>>> import numpy as np
>>> from numpy import linalg as LA
>>> np.set_printoptions(precision=2, suppress=True, linewidth=120)
>>> rnd = lambda a: np.round(a, 2) + 0
>>> A = np.load("case1.npy")
>>> A
array([[0, 0, 0, 0, 0, 0, 0, 0, 0, 0],
       [0, 0, 0, 0, 0, 0, 0, 0, 2, 0],
       [0, 0, 0, 0, 0, 0, 3, 0, 0, 0],
       [0, 0, 0, 0, 0, 0, 0, 0, 0, 0],
       [0, 0, 0, 0, 0, 0, 0, 0, 0, 0],
       [1, 0, 0, 0, 0, 0, 0, 0, 0, 0],
       [0, 2, 0, 0, 0, 0, 0, 0, 0, 0],
       [0, 0, 0, 1, 0, 0, 0, 0, 0, 0],
       [0, 0, 0, 0, 0, 1, 0, 0, 0, 0],
       [0, 0, 0, 0, 0, 0, 0, 0, 0, 3]])
>>> Uu, s, vt = LA.svd(A)
>>> evecs = vt[:(s > 1e-8).sum()]
>>> rng = np.random.default_rng(2989)
>>> x0 = A[6] + -1 * A[0] + rng.integers(2) * np.eye(10)[9]
>>> x0
array([0., 2., 0., 0., 0., 0., 0., 0., 0., 0.])
>>> np.diag(evecs.T @ evecs)
array([1., 1., 0., 1., 0., 1., 1., 0., 1., 1.])
>>> LA.matrix_rank(np.vstack([A, x0]))
np.int64(7)
>>> evecs.T @ evecs
array([[1., 0., 0., 0., 0., 0., 0., 0., 0., 0.],
       [0., 1., 0., 0., 0., 0., 0., 0., 0., 0.],
       [0., 0., 0., 0., 0., 0., 0., 0., 0., 0.],
       [0., 0., 0., 1., 0., 0., 0., 0., 0., 0.],
       [0., 0., 0., 0., 0., 0., 0., 0., 0., 0.],
       [0., 0., 0., 0., 0., 1., 0., 0., 0., 0.],
       [0., 0., 0., 0., 0., 0., 1., 0., 0., 0.],
       [0., 0., 0., 0., 0., 0., 0., 0., 0., 0.],
       [0., 0., 0., 0., 0., 0., 0., 0., 1., 0.],
       [0., 0., 0., 0., 0., 0., 0., 0., 0., 1.]])
>>> rnd(np.sort(np.abs(LA.eigvals(A))))
array([0., 0., 0., 0., 0., 0., 0., 0., 0., 3.])
>>> (A + A.T) / 2
array([[0. , 0. , 0. , 0. , 0. , 0.5, 0. , 0. , 0. , 0. ],
       [0. , 0. , 0. , 0. , 0. , 0. , 1. , 0. , 1. , 0. ],
       [0. , 0. , 0. , 0. , 0. , 0. , 1.5, 0. , 0. , 0. ],
       [0. , 0. , 0. , 0. , 0. , 0. , 0. , 0.5, 0. , 0. ],
       [0. , 0. , 0. , 0. , 0. , 0. , 0. , 0. , 0. , 0. ],
       [0.5, 0. , 0. , 0. , 0. , 0. , 0. , 0. , 0.5, 0. ],
       [0. , 1. , 1.5, 0. , 0. , 0. , 0. , 0. , 0. , 0. ],
       [0. , 0. , 0. , 0.5, 0. , 0. , 0. , 0. , 0. , 0. ],
       [0. , 1. , 0. , 0. , 0. , 0.5, 0. , 0. , 0. , 0. ],
       [0. , 0. , 0. , 0. , 0. , 0. , 0. , 0. , 0. , 3. ]])
>>> rnd(np.abs(LA.eigvals(A)).max())
np.float64(3.0)
>>> LA.determinant(A)
Traceback (most recent call last):
  File "<python-input-17>", line 1, in <module>
    LA.determinant(A)
    ^^^^^^^^^^^^^^
AttributeError: module 'numpy.linalg' has no attribute 'determinant'
>>> (A - A.T) / 2
array([[ 0. ,  0. ,  0. ,  0. ,  0. , -0.5,  0. ,  0. ,  0. ,  0. ],
       [ 0. ,  0. ,  0. ,  0. ,  0. ,  0. , -1. ,  0. ,  1. ,  0. ],
       [ 0. ,  0. ,  0. ,  0. ,  0. ,  0. ,  1.5,  0. ,  0. ,  0. ],
       [ 0. ,  0. ,  0. ,  0. ,  0. ,  0. ,  0. , -0.5,  0. ,  0. ],
       [ 0. ,  0. ,  0. ,  0. ,  0. ,  0. ,  0. ,  0. ,  0. ,  0. ],
       [ 0.5,  0. ,  0. ,  0. ,  0. ,  0. ,  0. ,  0. , -0.5,  0. ],
       [ 0. ,  1. , -1.5,  0. ,  0. ,  0. ,  0. ,  0. ,  0. ,  0. ],
       [ 0. ,  0. ,  0. ,  0.5,  0. ,  0. ,  0. ,  0. ,  0. ,  0. ],
       [ 0. , -1. ,  0. ,  0. ,  0. ,  0.5,  0. ,  0. ,  0. ,  0. ],
       [ 0. ,  0. ,  0. ,  0. ,  0. ,  0. ,  0. ,  0. ,  0. ,  0. ]])
>>> LA.matrix_power(A, 2)
array([[0, 0, 0, 0, 0, 0, 0, 0, 0, 0],
       [0, 0, 0, 0, 0, 2, 0, 0, 0, 0],
       [0, 6, 0, 0, 0, 0, 0, 0, 0, 0],
       [0, 0, 0, 0, 0, 0, 0, 0, 0, 0],
       [0, 0, 0, 0, 0, 0, 0, 0, 0, 0],
       [0, 0, 0, 0, 0, 0, 0, 0, 0, 0],
       [0, 0, 0, 0, 0, 0, 0, 0, 4, 0],
       [0, 0, 0, 0, 0, 0, 0, 0, 0, 0],
       [1, 0, 0, 0, 0, 0, 0, 0, 0, 0],
       [0, 0, 0, 0, 0, 0, 0, 0, 0, 9]])
>>> M = np.load("block18.npy")
>>> M
array([[-2., -3., -3.,  0.,  0.],
       [-3., -2., -3.,  0.,  0.],
       [-3., -3., -2.,  0.,  0.],
       [ 0.,  0.,  0., -2., -3.],
       [ 0.,  0.,  0., -3., -2.]])
>>> rnd(LA.eigvalsh(M).min())
np.float64(-8.0)
>>> try:
...     LA.cholesky(M)
... except LA.LinAlgError as e:
...     print(e)
... 
Matrix is not positive definite
>>> M @ M
array([[22., 21., 21.,  0.,  0.],
       [21., 22., 21.,  0.,  0.],
       [21., 21., 22.,  0.,  0.],
       [ 0.,  0.,  0., 13., 12.],
       [ 0.,  0.,  0., 12., 13.]])
>>> np.allclose(M, M.T)
True
>>> np.trace(M)
np.float64(-10.0)
>>> rnd(np.sort(np.abs(LA.eigvals(M))))
array([1., 1., 1., 5., 8.])
>>> W1 = np.array([[3, 8], [7, -7], [-5, 7], [9, -3], [5, 7]])
>>> c = np.array([3, -1])
>>> H = np.maximum(M @ W1 + c, 0)
>>> (H > 0).astype(int)
array([[0, 0],
       [0, 0],
       [0, 0],
       [0, 0],
       [0, 0]])
>>> W2 = np.array([[9, 9, 0], [8, 9, 9]])
>>> W1 @ W2
array([[ 91,  99,  72],
       [  7,   0, -63],
       [ 11,  18,  63],
       [ 57,  54, -27],
       [101, 108,  63]])
>>> P = np.triu(np.array([[1, 3, 3, -3, 2],
...     [-1, -2, 1, 3, 3],
...     [0, 0, -2, -1, 1],
...     [-3, 2, -2, 2, 1],
...     [-2, 1, -1, 1, 2]]), 1) + np.eye(5)
>>> out = P @ M @ LA.inv(P)
>>> out
array([[ -20.,   42.,    0., -186.,  105.],
       [  -6.,   13.,    0.,  -72.,   30.],
       [  -3.,    6.,    1.,  -27.,   15.],
       [   0.,    0.,    0.,   -5.,    0.],
       [   0.,    0.,    0.,   -3.,    1.]])
>>> LA.matrix_rank(out)
np.int64(5)
